% python3 -q
>>> import numpy as np
>>> np.set_printoptions(precision=3, suppress=True, linewidth=200)
>>> def rd(a):
...     return np.round(a, 3) + 0
... 
>>> J = np.load("w.npy")
>>> J
array([[ 1,  1, -1, -1, -1, -1,  1,  1],
       [ 1,  1,  1,  1, -1, -1, -1, -1],
       [ 1, -1,  1, -1, -1,  1, -1,  1],
       [ 1, -1,  1, -1,  1, -1,  1, -1]])
>>> print(rd(np.linalg.norm(J, axis=0)))
[2. 2. 2. 2. 2. 2. 2. 2.]
>>> J[3] @ J[1]
np.int64(0)
>>> rd(np.linalg.norm(J[3], 1)), rd(np.linalg.norm(J[3], np.inf))
(np.float64(8.0), np.float64(1.0))
>>> def softmax(z):
...     e = np.exp(z - z.max(axis=-1, keepdims=True))
...     return e / e.sum(axis=-1, keepdims=True)
... 
>>> print(rd(softmax(J[2] + -2)))
[0.22 0.03 0.22 0.03 0.03 0.22 0.03 0.22]
>>> scores = J @ J.T / np.sqrt(8)
>>> softmax(scores).round(6).argmax(axis=1)
array([0, 1, 2, 3])
>>> W = np.array([[2, 2], [3, 0], [1, 0], [1, 2], [1, 0], [1, 0], [3, 1], [3, 3]])
>>> b = np.array([1, 4])
>>> hid = np.maximum(J @ W + b, 0)
>>> hid
array([[8, 8],
       [0, 4],
       [0, 6],
       [0, 2]])
>>> (hid > 0).astype(int)
array([[1, 1],
       [0, 1],
       [0, 1],
       [0, 1]])
>>> np.linalg.matrix_rank(hid)
np.int64(2)
>>> (hid > 0).mean(axis=0)
array([0.25, 1.  ])
>>> Z = np.array([[2, 0, 1], [3, 0, 1]])
>>> W @ Z
array([[10,  0,  4],
       [ 6,  0,  3],
       [ 2,  0,  1],
       [ 8,  0,  3],
       [ 2,  0,  1],
       [ 2,  0,  1],
       [ 9,  0,  4],
       [15,  0,  6]])
>>> (hid @ Z).round(6).argmax(axis=1)
array([0, 0, 0, 0])
>>> M2 = np.array([[-1, 3, -3], [-1, -2, 1], [-3, -3, 1]])
>>> F = M2 - M2.T
>>> F
array([[ 0,  4,  0],
       [-4,  0,  4],
       [ 0, -4,  0]])
>>> rng = np.random.default_rng(219841)
>>> idx = rng.permutation(3)
>>> idx
array([2, 0, 1])
>>> M2 = F[idx][:, idx]
>>> print(np.trace(M2))
0
>>> M2
array([[ 0,  0, -4],
       [ 0,  0,  4],
       [ 4, -4,  0]])
>>> Uu, sv, Vh = np.linalg.svd(M2)
>>> evecs = Vh[:(sv > 1e-8).sum()]
>>> x0 = M2[2] + 3 * M2[0] + rng.integers(2) * np.eye(3)[1]
>>> x0
array([  4.,  -3., -12.])
>>> rd(np.diag(evecs.T @ evecs))
array([0.5, 0.5, 1. ])
